% python3 -q
>>> import numpy as np
>>> from numpy import linalg as LA
>>> np.set_printoptions(suppress=True, linewidth=100)
>>> M = np.array([[3.3, 3.0, 2.0], [3.0, 1.3, -2.0], [3.0, 3.0, 2.3]])
>>> r0 = np.array([2, 2, 1])
>>> print(np.convolve(M[2], r0))
[ 6.  12.  13.6  7.6  2.3]
>>> print(np.round(np.cross(M[2, :3], M[1, :3]), 2))
[-8.99 12.9  -5.1 ]
>>> print(np.round(np.array([np.convolve(row, r0, "same") for row in M]), 2))
[[12.6 13.3  7. ]
 [ 8.6  1.6 -2.7]
 [12.  13.6  7.6]]
>>> print(np.polyval(r0, M[2]))
[25.   25.   16.18]
>>> print(np.round(np.correlate(M[2], M[1], "full"), 2))
[-6.   -2.1   8.3  11.99  6.9 ]
>>> vec = np.array([1, 0, 4])
>>> target = M @ vec
>>> print(target)
[11.3 -5.  12.2]
>>> print(np.round(LA.solve(M, 3 * target), 2) + 0)
[ 3.  0. 12.]
>>> print(np.round(LA.solve(M, target), 2) + 0)
[1. 0. 4.]
>>> print(np.round(LA.solve(M, M[:, 0]), 2) + 0)
[1. 0. 0.]
>>> feats = np.load("block4.npy")
>>> print(feats)
[[1 3 0]
 [3 1 2]
 [0 1 3]]
>>> evals, vecs = LA.eig(feats)
>>> print(np.round(np.sort(LA.eigvals(feats @ feats)), 2))
[ 4.83  6.44 21.73]
>>> print(evals.round(2))
[-2.2   4.66  2.54]
>>> arr = np.load("case9.npy")
>>> print(arr)
[[0 0 2]
 [2 0 2]
 [2 0 0]]
>>> # rank 2
>>> U, s, Vh = LA.svd(arr)
>>> print(np.argmax(s[:-1] / (s[1:] + 1e-6)) + 1)
2
>>> print(s.round(2))
[3.46 2.   0.  ]
>>> other = U[:, :2] @ np.diag(s[:2]) @ Vh[:2]
>>> print(round(float(LA.norm(arr - other) / LA.norm(arr)), 2))
0.0
>>> print(other.round(2) + 0)
[[0. 0. 2.]
 [2. 0. 2.]
 [2. 0. 0.]]
>>> print(round(float(np.abs(arr - other).max()), 2))
0.0
>>> other = arr / LA.norm(arr, axis=1, keepdims=True)
>>> cov = other @ other.T
>>> print(cov.round(2))
[[1.   0.71 0.  ]
 [0.71 1.   0.71]
 [0.   0.71 1.  ]]
>>> print(round(float(np.degrees(np.arccos(np.clip(cov[0, 1], -1, 1)))), 2))
45.0
>>> print(np.argwhere(np.triu(np.abs(cov) > 0.95, 1)))
[]
>>> print((cov - 2 * np.eye(3)).round(6).argmax(axis=1))
[1 0 1]
>>> print(cov[0].round(2))
[1.   0.71 0.  ]
>>> print((np.abs(cov) > 0.9).astype(int))
[[1 0 0]
 [0 1 0]
 [0 0 1]]
